In [1]: import numpy as np

In [2]: import numpy.linalg as la

In [3]: np.set_printoptions(suppress=True, linewidth=140)

In [4]: feats = np.array([[-3, -1, 1, 1, -3, -1, -2, -1, 3],
   ...:     [-1, 1, 3, 2, 2, 2, -3, -2, 1],
   ...:     [2, -2, 0, 0, 1, -2, -2, 1, -3],
   ...:     [2, -2, 3, -2, -1, 1, -3, -2, 3],
   ...:     [-3, -1, 3, 3, -2, -1, 1, 2, -2],
   ...:     [-6, 2, 10, 7, 3, 5, -11, -7, 6]])

In [5]: f = np.array([0, -2, -1])

In [6]: np.polyval(f, feats[2])
Out[6]: array([-5,  3, -1, -1, -3,  3,  3, -3,  5])

In [7]: np.convolve(feats[2], f)
Out[7]: array([ 0, -4,  2,  2,  0, -2,  3,  6,  0,  5,  3])

In [8]: np.cross(feats[2, :3], feats[0, :3])
Out[8]: array([-2, -2, -8])

In [9]: left, sv, vt = la.svd(feats)

In [10]: vecs = vt[:(sv > 1e-8).sum()]

In [11]: rng = np.random.default_rng(342816)

In [12]: x = feats[1] + 4 * feats[2] + rng.integers(2) * np.eye(9)[8]

In [13]: x
Out[13]: array([  7.,  -7.,   3.,   2.,   6.,  -6., -11.,   2., -10.])

In [14]: round(la.norm(x - vecs.T @ vecs @ x), 2)
Out[14]: np.float64(0.6)

In [15]: np.round(np.diag(vecs.T @ vecs), 2)
Out[15]: array([0.61, 0.39, 0.85, 0.46, 0.58, 0.44, 0.78, 0.26, 0.64])

In [16]: np.allclose(vecs.T @ vecs @ x, x)
Out[16]: False

In [17]: left, sv, vt = la.svd(feats)

In [18]: sv.round(2) + 0
Out[18]: array([22.07,  7.42,  6.03,  5.38,  2.93,  0.  ])

In [19]: M2 = left[:, :5] @ np.diag(sv[:5]) @ vt[:5]

In [20]: la.matrix_rank(feats, rtol=0.05)
Out[20]: np.int64(5)

In [21]: np.round(la.norm(feats - M2, 2), 2), np.round(sv[5], 2)
Out[21]: (np.float64(0.0), np.float64(0.0))

In [22]: M2.round(2) + 0
Out[22]: 
array([[ -3.,  -1.,   1.,   1.,  -3.,  -1.,  -2.,  -1.,   3.],
       [ -1.,   1.,   3.,   2.,   2.,   2.,  -3.,  -2.,   1.],
       [  2.,  -2.,   0.,   0.,   1.,  -2.,  -2.,   1.,  -3.],
       [  2.,  -2.,   3.,  -2.,  -1.,   1.,  -3.,  -2.,   3.],
       [ -3.,  -1.,   3.,   3.,  -2.,  -1.,   1.,   2.,  -2.],
       [ -6.,   2.,  10.,   7.,   3.,   5., -11.,  -7.,   6.]])

In [23]: la.matrix_rank(M2)
Out[23]: np.int64(5)

In [24]: round(la.norm(feats, 2) / la.norm(feats), 2)
Out[24]: np.float64(0.89)

In [25]: np.argsort(-la.norm(feats, axis=0).round(6), kind="stable")[:3]
Out[25]: array([6, 2, 8])

In [26]: la.matrix_rank(feats, rtol=0.1)
Out[26]: np.int64(5)

In [27]: [round(float(x), 2) for x in la.svd(feats, compute_uv=False)[:3]]
Out[27]: [22.07, 7.42, 6.03]

In [28]: M2 = np.array([[4], [3], [3], [1]])

In [29]: Z = np.array([[-2, -3, -2, -2, -2, -3, -3, -3]])

In [30]: A = M2 @ Z

In [31]: A
Out[31]: 
array([[ -8, -12,  -8,  -8,  -8, -12, -12, -12],
       [ -6,  -9,  -6,  -6,  -6,  -9,  -9,  -9],
       [ -6,  -9,  -6,  -6,  -6,  -9,  -9,  -9],
       [ -2,  -3,  -2,  -2,  -2,  -3,  -3,  -3]])

In [32]: left, sv, vt = la.svd(A)

In [33]: vecs = vt[:(sv > 1e-8).sum()]

In [34]: x = A[0] + -3 * A[2] + rng.integers(2) * np.eye(8)[0]

In [35]: x
Out[35]: array([10., 15., 10., 10., 10., 15., 15., 15.])

In [36]: np.round(np.diag(vecs.T @ vecs), 2)
Out[36]: array([0.08, 0.17, 0.08, 0.08, 0.08, 0.17, 0.17, 0.17])

In [37]: np.round(vecs.T @ vecs, 2)
Out[37]: 
array([[0.08, 0.12, 0.08, 0.08, 0.08, 0.12, 0.12, 0.12],
       [0.12, 0.17, 0.12, 0.12, 0.12, 0.17, 0.17, 0.17],
       [0.08, 0.12, 0.08, 0.08, 0.08, 0.12, 0.12, 0.12],
       [0.08, 0.12, 0.08, 0.08, 0.08, 0.12, 0.12, 0.12],
       [0.08, 0.12, 0.08, 0.08, 0.08, 0.12, 0.12, 0.12],
       [0.12, 0.17, 0.12, 0.12, 0.12, 0.17, 0.17, 0.17],
       [0.12, 0.17, 0.12, 0.12, 0.12, 0.17, 0.17, 0.17],
       [0.12, 0.17, 0.12, 0.12, 0.12, 0.17, 0.17, 0.17]])

In [38]: la.matrix_rank(np.vstack([A, x]))
Out[38]: np.int64(1)

In [39]: mat = np.array([[2.05, 3.0, 1.0, 8.0, 5.0, 4.0, 4.0, 7.0],
    ...:     [0.0, 6.05, 1.0, 5.0, 0.0, 1.0, 9.0, 9.0],
    ...:     [4.0, 1.0, 7.05, 2.0, 3.0, 2.0, 8.0, 3.0],
    ...:     [5.0, 6.0, 3.0, 7.05, 2.0, 1.0, 2.0, 6.0],
    ...:     [5.0, 2.0, 4.0, 2.0, 6.05, 3.0, 4.0, 5.0],
    ...:     [4.0, 6.0, 5.0, 6.0, 7.0, 2.05, 1.0, 7.0],
    ...:     [5.0, 4.0, 4.0, 5.0, 9.0, 0.0, 9.05, 1.0],
    ...:     [2.0, 3.0, 1.0, 8.0, 5.0, 4.0, 4.0, 7.05]])

In [40]: mat
Out[40]: 
array([[2.05, 3.  , 1.  , 8.  , 5.  , 4.  , 4.  , 7.  ],
       [0.  , 6.05, 1.  , 5.  , 0.  , 1.  , 9.  , 9.  ],
       [4.  , 1.  , 7.05, 2.  , 3.  , 2.  , 8.  , 3.  ],
       [5.  , 6.  , 3.  , 7.05, 2.  , 1.  , 2.  , 6.  ],
       [5.  , 2.  , 4.  , 2.  , 6.05, 3.  , 4.  , 5.  ],
       [4.  , 6.  , 5.  , 6.  , 7.  , 2.05, 1.  , 7.  ],
       [5.  , 4.  , 4.  , 5.  , 9.  , 0.  , 9.05, 1.  ],
       [2.  , 3.  , 1.  , 8.  , 5.  , 4.  , 4.  , 7.05]])

In [41]: x = np.array([0, 2, -2, -3, -2, 1, -2, -2])

In [42]: h = np.maximum(mat @ x, 0)

In [43]: mat.T @ h
Out[43]: array([0., 0., 0., 0., 0., 0., 0., 0.])

In [44]: z = rng.permutation(8)

In [45]: z
Out[45]: array([2, 3, 6, 5, 7, 1, 0, 4])

In [46]: M2 = mat[z][:, z]

In [47]: np.round(np.sort(np.abs(la.eigvals(M2))), 2)
Out[47]: array([ 0.05,  1.23,  4.16,  4.86,  4.86,  6.26,  8.42, 33.31])
